$ python3 -q
>>> import numpy as np
>>> from numpy import linalg as LA
>>> np.set_printoptions(precision=2, suppress=True, linewidth=120)
>>> arr = np.load("data.npy")
>>> print(arr)
[[-0.03  0.   -1.99]
 [ 0.03  0.03 -2.02]
 [ 0.06  0.04 -2.  ]
 [ 0.01  0.03 -2.  ]
 [-0.09  0.01 -2.  ]
 [ 0.03  0.03 -1.96]
 [-0.02 -0.07 -2.02]
 [-0.08 -0.05 -1.96]
 [-0.05 -0.05 -1.97]
 [-2.01 -2.09  0.94]
 [-2.08 -1.97  1.11]
 [-1.96 -2.06  1.07]
 [-2.06 -1.94  1.01]
 [-1.96 -1.97  1.02]
 [-1.92 -1.98  0.96]
 [-1.94 -1.95  0.97]
 [-2.01 -2.03  1.05]
 [-1.95 -2.02  0.97]
 [-0.06 -1.02 -1.06]
 [-0.08 -0.9  -1.06]
 [-0.1  -1.01 -0.95]
 [ 0.03 -1.01 -1.09]
 [ 0.05 -1.02 -1.04]
 [-0.07 -1.06 -1.03]
 [ 0.   -0.98 -0.9 ]
 [-0.02 -0.94 -0.97]
 [-0.01 -1.   -0.97]]
>>> W2 = arr[[6, 9]].astype(float)
>>> for _ in range(3):
...     idx = LA.norm(arr[:, None] - W2, axis=-1).argmin(axis=1)
...     W2 = np.array([arr[idx == j].mean(axis=0) for j in range(2)])
... 
>>> print(idx)
[0 0 0 0 0 0 0 0 0 1 1 1 1 1 1 1 1 1 0 0 0 0 0 0 0 0 0]
>>> print(np.abs(W2[1] - W2[0]).argmax())
2
>>> print(np.bincount(idx))
[18  9]
>>> x0 = np.array([0, -2, 1])
>>> target = arr @ x0
>>> print(np.round(LA.lstsq(arr, target)[0], 2) + 0)
[ 0. -2.  1.]
>>> rng = np.random.default_rng(273)
>>> target = target + 0.1 * rng.normal(size=27)
>>> print(target)
[-1.89 -2.02 -2.15 -2.06 -2.19 -1.96 -1.99 -1.79 -1.84  5.33  4.94  5.32  4.86  5.04  4.81  5.05  5.07  4.94  0.98
  0.65  0.99  0.89  1.06  0.96  0.85  0.59  1.01]
>>> b, *_ = LA.lstsq(arr, target)
>>> print([round(float(LA.norm(LA.solve(arr.T @ arr + lam * np.eye(3), arr.T @ target))), 2) for lam in (0, 1, 10, 100)])
[2.17, 1.97, 1.6, 0.82]
>>> print(b)
[-0.09 -1.92  1.  ]
>>> A = np.load("case7.npy")
>>> print(A)
[[-1.66 -4.94 -3.27]
 [ 0.13  0.51  0.31]
 [-0.47 -1.43 -0.92]
 [ 0.71  2.01  1.33]
 [-0.49 -1.47 -1.01]
 [-0.12 -0.28 -0.16]
 [-0.55 -1.69 -1.13]
 [ 0.3   0.93  0.64]
 [ 1.2   3.6   2.44]
 [ 1.83  5.42  3.63]
 [-0.61 -1.94 -1.32]
 [-0.19 -0.55 -0.35]
 [ 0.14  0.45  0.29]]
>>> gram = np.cov(arr, rowvar=False)
>>> print(np.corrcoef(arr.T))
[[ 1.    0.87 -0.95]
 [ 0.87  1.   -0.98]
 [-0.95 -0.98  1.  ]]
>>> print(np.round(np.corrcoef(arr[:, 1], arr[:, 0])[0, 1], 2))
0.87
>>> print(np.round(LA.eigvalsh(gram)[::-1], 2) + 0)
[3.1  0.11 0.  ]
>>> proj = A @ LA.solve(A.T @ A, A.T)
>>> print(proj @ A[:, 0])
[-1.66  0.13 -0.47  0.71 -0.49 -0.12 -0.55  0.3   1.2   1.83 -0.61 -0.19  0.14]
>>> print(np.allclose(proj @ proj, proj))
True
>>> print(np.diag(proj))
[0.43 0.47 0.23 0.27 0.13 0.18 0.08 0.07 0.31 0.4  0.34 0.05 0.04]
>>> feats = np.load("layer17.npy")
>>> print(feats)
[[-2  0  0  0]
 [ 0  3  0 -1]
 [ 1  0  3  0]
 [ 0 -1  0  3]]
>>> print(np.sort(LA.eigvals(feats).real))
[-2.  2.  3.  4.]
>>> print((feats != 0).astype(int))
[[1 0 0 0]
 [0 1 0 1]
 [1 0 1 0]
 [0 1 0 1]]
>>> print((LA.matrix_power((feats != 0) + (feats.T != 0) + np.eye(4), 4) > 0).astype(int))
[[1 0 1 0]
 [0 1 0 1]
 [1 0 1 0]
 [0 1 0 1]]
>>> print(feats @ feats)
[[ 4  0  0  0]
 [ 0 10  0 -6]
 [ 1  0  9  0]
 [ 0 -6  0 10]]
>>> print(round(float(LA.norm(feats[3] - feats[0])), 2))
3.74
>>> print(round(float(LA.norm(feats, 1)), 2), round(LA.norm(feats, np.inf), 2))
4.0 4.0
>>> print(LA.norm(feats, axis=1))
[2.   3.16 3.16 3.16]
>>> O = feats.astype(float).copy()
>>> for j in range(4):
...     O[:, j] -= O[:, :j] @ (O[:, :j].T @ O[:, j])
...     O[:, j] /= LA.norm(O[:, j])
... 
>>> print(O)
[[-0.89  0.    0.45  0.  ]
 [ 0.    0.95  0.    0.32]
 [ 0.45  0.    0.89  0.  ]
 [ 0.   -0.32  0.    0.95]]
>>> print(np.round(O.T @ O, 2) + 0)
[[1. 0. 0. 0.]
 [0. 1. 0. 0.]
 [0. 0. 1. 0.]
 [0. 0. 0. 1.]]
>>> X = np.load("dump.npy")
>>> print(X)
[[-4 -4  0  4  2  2]
 [ 2  2  0 -2 -1 -1]
 [ 4  4  0 -4 -2 -2]]
>>> # columns 0 and 1 are equal
>>> r = LA.matrix_rank(X)
>>> print(r)
1
>>> null = LA.svd(X)[2][r:].T
>>> print([int(LA.matrix_rank(X[:, :j + 1])) for j in range(6)])
[1, 1, 1, 1, 1, 1]
>>> print(np.round(null @ null.T, 2) + 0)
[[ 0.71 -0.29  0.    0.29  0.14  0.14]
 [-0.29  0.71  0.    0.29  0.14  0.14]
 [ 0.    0.    1.    0.    0.    0.  ]
 [ 0.29  0.29  0.    0.71 -0.14 -0.14]
 [ 0.14  0.14  0.   -0.14  0.93 -0.07]
 [ 0.14  0.14  0.   -0.14 -0.07  0.93]]
>>> print(null.shape)
(6, 5)
>>> print(np.allclose(X @ null, 0))
True
>>> print(LA.cond(X) > 100)
True
>>> print([round(float(x), 2) for x in LA.svd(X, compute_uv=False)[:3]])
[11.22, 0.0, 0.0]
>>> print(LA.matrix_rank(X, rtol=0.1))
1
>>> M = np.loadtxt("out19.csv", delimiter=",")
>>> print(M)
[[-2.12 -3.98 -2.16  0.15]
 [ 2.36 -0.77  3.05 -3.09]
 [ 0.93  4.62  0.58  1.55]
 [ 1.09 -3.33  1.78 -3.1 ]
 [-1.6  -4.46 -1.44 -0.71]
 [ 1.56 -2.64  2.27 -3.23]
 [-2.71 -1.18 -3.25  2.39]
 [ 2.47 -0.39  3.13 -2.99]
 [ 0.58 -3.89  1.21 -2.84]
 [ 0.68  4.6   0.28  1.82]
 [-1.74 -4.36 -1.63 -0.49]
 [-0.98 -4.62 -0.64 -1.5 ]
 [ 2.68  0.75  3.25 -2.59]]
>>> print(LA.matrix_rank(M, rtol=0.1))
2
>>> print(round(float(LA.norm(M, 2) / LA.norm(M)), 2))
0.75
>>> print(np.argsort(-LA.norm(M, axis=0).round(6), kind="stable")[:3])
[1 3 2]
>>> data = np.load("arr.npy")
>>> print(data)
[[ 3  0  0 -3  2 -3]
 [ 1  2  6 -1  1 -2]
 [ 0  3  9  3  3 -3]
 [-1 -1 -3  2 -2  1]
 [ 3  1  3 -2 -1  0]
 [ 2  1  3  2  0  2]]
>>> # looks like rank 5
>>> print(np.allclose(data, data.T))
False
>>> print(np.allclose(data @ data.T, data.T @ data))
False
>>> print(round(np.abs(LA.eigvals(data)).max(), 2))
10.07
>>> print(np.trace(data))
17
